>>> import numpy as np
>>> np.set_printoptions(precision=3, suppress=True, linewidth=140)
>>> data = np.load("arr.npy")
>>> data
array([[  5.928,  21.182,  -4.909],
       [ 22.197, -19.64 ,   9.726],
       [  2.854,  12.847,  11.533],
       [ -5.256,   3.508,  -7.094],
       [-21.246,   3.533,  -6.254],
       [-36.973,   6.631,  -3.121],
       [-23.623, -12.495,   1.119],
       [-12.04 ,  -5.767,   1.581],
       [ 10.841,   1.965, -10.045],
       [ -5.394,  -5.088, -12.062],
       [  9.521,  16.17 ,  -0.968],
       [-24.652,  18.209,  -8.626],
       [  0.11 ,  28.293,  -2.842],
       [ 17.19 ,  -7.416,  -8.349],
       [  3.28 , -11.312,   3.738],
       [-15.32 , -21.345,   5.614],
       [  6.701, -22.183,   0.974],
       [ 17.644,  18.504,  -5.975],
       [  9.692, -25.45 ,   9.082],
       [-17.488,  19.868,   4.679],
       [-19.577,  -0.387,  -2.142],
       [ 10.052,  -4.326, -15.998],
       [-25.586,  21.692, -21.034]])
>>> dist = np.linalg.norm(data[:, None] - data[None], axis=-1)
>>> dist.shape
(23, 23)
>>> dist[:5, :5]
array([[ 0.   , 46.317, 18.689, 21.029, 32.43 ],
       [46.317,  0.   , 37.853, 39.654, 51.765],
       [18.689, 37.853,  0.   , 22.36 , 31.368],
       [21.029, 39.654, 22.36 ,  0.   , 16.012],
       [32.43 , 51.765, 31.368, 16.012,  0.   ]])
>>> (dist + 1e9 * np.eye(23)).round(6).argmin(axis=1)
array([10, 18, 10,  9, 20,  4, 15, 20, 21,  3,  0, 22,  0, 21, 16,  6, 18, 10, 16, 11,  4,  8, 11])
>>> np.linalg.matrix_rank(dist ** 2)
np.int64(5)
>>> P = data @ np.linalg.solve(data.T @ data, data.T)
>>> P @ data[:, 1]
array([ 21.182, -19.64 ,  12.847,   3.508,   3.533,   6.631, -12.495,  -5.767,   1.965,  -5.088,  16.17 ,  18.209,  28.293,  -7.416,
       -11.312, -21.345, -22.183,  18.504, -25.45 ,  19.868,  -0.387,  -4.326,  21.692])
>>> np.allclose(P @ P, P)
True
>>> M = np.loadtxt("sample14.csv", delimiter=",")
>>> M
array([[4., 0., 5., 1.],
       [1., 4., 0., 5.],
       [5., 1., 4., 0.],
       [0., 5., 1., 4.]])
>>> Y = np.array([[0, 1, 3], [3, 1, 3], [1, 0, 4], [4, 0, 2]])
>>> np.einsum("ij->j", M)
array([10., 10., 10., 10.])
>>> np.einsum("ik,kj->ji", M, Y)
array([[ 9., 32.,  7., 32.],
       [ 4.,  5.,  6.,  5.],
       [34., 25., 34., 27.]])
>>> Y.T @ M.T
array([[ 9., 32.,  7., 32.],
       [ 4.,  5.,  6.,  5.],
       [34., 25., 34., 27.]])
>>> np.einsum("ik,kj->ij", M, Y)
array([[ 9.,  4., 34.],
       [32.,  5., 25.],
       [ 7.,  6., 34.],
       [32.,  5., 27.]])
>>> np.einsum("ij,ij->i", M, M)
array([42., 42., 42., 42.])
>>> M @ Y
array([[ 9.,  4., 34.],
       [32.,  5., 25.],
       [ 7.,  6., 34.],
       [32.,  5., 27.]])
>>> np.vstack([M, Y.T]).shape
(7, 4)
>>> np.linalg.matrix_rank(np.vstack([M, Y.T]))
np.int64(4)
>>> np.allclose(M, M.T)
False
>>> np.round(np.abs(np.linalg.eigvals(M)).max(), 3)
np.float64(10.0)
>>> (M + M.T) / 2
array([[4. , 0.5, 5. , 0.5],
       [0.5, 4. , 0.5, 5. ],
       [5. , 0.5, 4. , 0.5],
       [0.5, 5. , 0.5, 4. ]])
>>> np.allclose(M @ M.T, M.T @ M)
True
>>> m1 = np.load("run10.npy")
>>> m1
array([[ 0,  3,  0],
       [ 0, -9,  0],
       [ 0,  6,  0]])
>>> np.linalg.eigvals(m1)
array([ 0.,  0., -9.])
>>> np.kron(np.eye(2, dtype=int), m1)
array([[ 0,  3,  0,  0,  0,  0],
       [ 0, -9,  0,  0,  0,  0],
       [ 0,  6,  0,  0,  0,  0],
       [ 0,  0,  0,  0,  3,  0],
       [ 0,  0,  0,  0, -9,  0],
       [ 0,  0,  0,  0,  6,  0]])
>>> np.poly(m1)
array([1., 9., 0., 0.])
>>> round(np.linalg.eigvals(m1).sum().real, 3)
np.float64(-9.0)
>>> U, sv, vt = np.linalg.svd(m1)
>>> vecs = vt[:(sv > 1e-8).sum()]
>>> rng = np.random.default_rng(58550)
>>> vec = m1[1] + 4 * m1[2] + rng.integers(2) * np.eye(3)[1]
>>> vec
array([ 0., 16.,  0.])
>>> np.linalg.matrix_rank(np.vstack([m1, vec]))
np.int64(1)
>>> round(np.linalg.norm(vec - vecs.T @ vecs @ vec), 3)
np.float64(0.0)
>>> vec = np.array([4, 4, 0])
>>> h = np.maximum(m1 @ vec, 0)
>>> m1 * (h > 1e-9)[:, None]
array([[0, 3, 0],
       [0, 0, 0],
       [0, 6, 0]])
>>> J = np.load("x.npy")
>>> J
array([[ 0.5  ,  0.   , -0.866,  0.   ],
       [ 0.   ,  1.   ,  0.   ,  0.   ],
       [ 0.866,  0.   ,  0.5  ,  0.   ],
       [ 0.   ,  0.   ,  0.   ,  1.   ]])
>>> O, vecs = np.linalg.qr(J[:, :3])[0], np.linalg.qr(J[:, 3:])[0]
>>> sv = np.linalg.svd(O.T @ vecs, compute_uv=False)
>>> round(float(np.linalg.norm(O @ O.T - vecs @ vecs.T, 2)), 3)
1.0
>>> np.sort(np.linalg.eigvals(J).real)
array([0.5, 0.5, 1. , 1. ])
>>> E = np.array([[0, 0, 1], [0, 0, -4], [0, 0, 0]])
>>> U, sv, vt = np.linalg.svd(E)
>>> vecs = vt[:(sv > 1e-8).sum()]
>>> vec = E[2] + -1 * E[0] + rng.integers(2) * np.eye(3)[0]
>>> vec
array([ 0.,  0., -1.])
>>> np.linalg.matrix_rank(np.vstack([E, vec]))
np.int64(1)
>>> np.allclose(vecs.T @ vecs @ vec, vec)
True
>>> np.round(np.linalg.norm(vec - vecs.T @ vecs @ vec), 3)
np.float64(0.0)
>>> vecs.T @ vecs
array([[0., 0., 0.],
       [0., 0., 0.],
       [0., 0., 1.]])
>>> U, sv, vt = np.linalg.svd(E)
>>> sv
array([4.123, 0.   , 0.   ])
>>> np.argmax(sv[:-1] / (sv[1:] + 1e-6)) + 1
np.int64(1)
>>> Y = U[:, :1] @ np.diag(sv[:1]) @ vt[:1]
>>> round(float(np.linalg.norm(E - Y, 2)), 3), sv[1]
(0.0, np.float64(0.0))
>>> np.linalg.matrix_rank(Y)
np.int64(1)
>>> round(float(np.linalg.norm(E - Y) / np.linalg.norm(E)), 3)
0.0
>>> Y
array([[ 0.,  0.,  1.],
       [ 0.,  0., -4.],
       [ 0.,  0.,  0.]])
>>> F = np.array([[-12, 4, 2, 1], [-24, 8, 1, 4], [-27, 9, 9, 5], [-9, 3, 6, 9]])
>>> F
array([[-12,   4,   2,   1],
       [-24,   8,   1,   4],
       [-27,   9,   9,   5],
       [ -9,   3,   6,   9]])
>>> P = np.triu(np.array([[-1, 2, -3, -2], [2, -1, 0, -2], [-2, 1, -1, -3], [-2, -2, -2, 3]]), 1) + np.eye(4)
>>> Y = P @ F @ np.linalg.inv(P)
>>> round(np.linalg.det(Y), 3)
np.float64(0.0)
>>> Y
array([[ 39., -91.,  82., 118.],
       [ -6.,  14., -29., -85.],
       [  0.,   0.,  -9., -49.],
       [ -9.,  21., -21., -30.]])
>>> np.linalg.matrix_rank(Y)
np.int64(3)
>>> np.round(np.poly(F), 3) + 0
array([   1.,  -14.,   21., -153.,    0.])
>>> np.round(np.linalg.eigvals(F).sum().real, 3)
np.float64(14.0)
>>> np.round(np.linalg.det(F.T), 3)
np.float64(-0.0)
>>> np.round(np.linalg.det(2 * F), 3), round(float(np.linalg.det(F)), 3)
(np.float64(0.0), 0.0)
>>> t3 = np.stack([F, 5 * F, F[::-1]])
>>> t3.shape
(3, 4, 4)
>>> t3.sum(axis=0)
array([[ -81,   27,   18,   15],
       [-171,   57,   15,   29],
       [-186,   62,   55,   34],
       [ -66,   22,   38,   55]])
>>> np.round(np.linalg.det(t3), 3) + 0
array([0., 0., 0.])
>>> (t3 @ F.T).shape
(3, 4, 4)
>>> np.linalg.matrix_rank(t3.reshape(3, -1))
np.int64(2)
>>> np.linalg.norm(t3, axis=(1, 2))
array([ 44.102, 220.511,  44.102])
>>> np.linalg.matrix_rank(t3)
array([3, 3, 3])
>>> np.abs(np.diag(np.linalg.qr(F)[1])) > 1e-9
array([ True, False,  True,  True])
>>> np.allclose(F[:-1].T @ np.linalg.lstsq(F[:-1].T, F[-1])[0], F[-1])
True
>>> np.linalg.lstsq(F[:-1].T, F[-1])[2]
np.int32(3)
>>> arr = np.array([[1, 0, 0, 0], [0, 0, 1, 0], [0, 1, 0, 0], [0, 0, 0, 1]])
>>> vals, vecs = np.linalg.eigh(arr)
>>> np.linalg.eigvalsh(arr @ arr)
array([1., 1., 1., 1.])
>>> np.round(vecs.T @ vecs, 3) + 0
array([[1., 0., 0., 0.],
       [0., 1., 0., 0.],
       [0., 0., 1., 0.],
       [0., 0., 0., 1.]])
>>> (vals > 1e-8).sum(), (vals < -1e-8).sum()
(np.int64(3), np.int64(1))
>>> np.linalg.eigvalsh(arr + 5 * np.eye(4))
array([4., 6., 6., 6.])
>>> Y = arr / np.linalg.norm(arr, axis=1, keepdims=True)
>>> G = Y @ Y.T
>>> (np.abs(G) > 0.9).astype(int)
array([[1, 0, 0, 0],
       [0, 1, 0, 0],
       [0, 0, 1, 0],
       [0, 0, 0, 1]])
>>> vec = np.array([1, 1, 2, 2])
>>> rhs = arr @ vec
>>> rhs
array([1, 2, 1, 2])
>>> np.linalg.solve(arr, rhs)
array([1., 1., 2., 2.])
>>> z = rng.permutation(4)
>>> z
array([0, 1, 2, 3])
>>> Y = F[z][:, z]
>>> np.diag(Y)
array([-12,   8,   9,   9])
>>> W0 = np.diag(3 * np.array([1, 4, -1, -4])) + np.array([[-4, -4, 1, 0], [0, -2, 2, 4], [0, 2, -4, 5], [5, -4, 2, 5]])
>>> W0
array([[-1, -4,  1,  0],
       [ 0, 10,  2,  4],
       [ 0,  2, -7,  5],
       [ 5, -4,  2, -7]])
>>> G = W0.T @ W0
>>> G
array([[ 26, -16,   9, -35],
       [-16, 136,  -6,  78],
       [  9,  -6,  58, -41],
       [-35,  78, -41,  90]])
>>> np.linalg.svd(W0, compute_uv=False) ** 2
array([207.616,  74.403,  26.839,   1.142])
>>> np.linalg.matrix_rank(G)
np.int64(4)
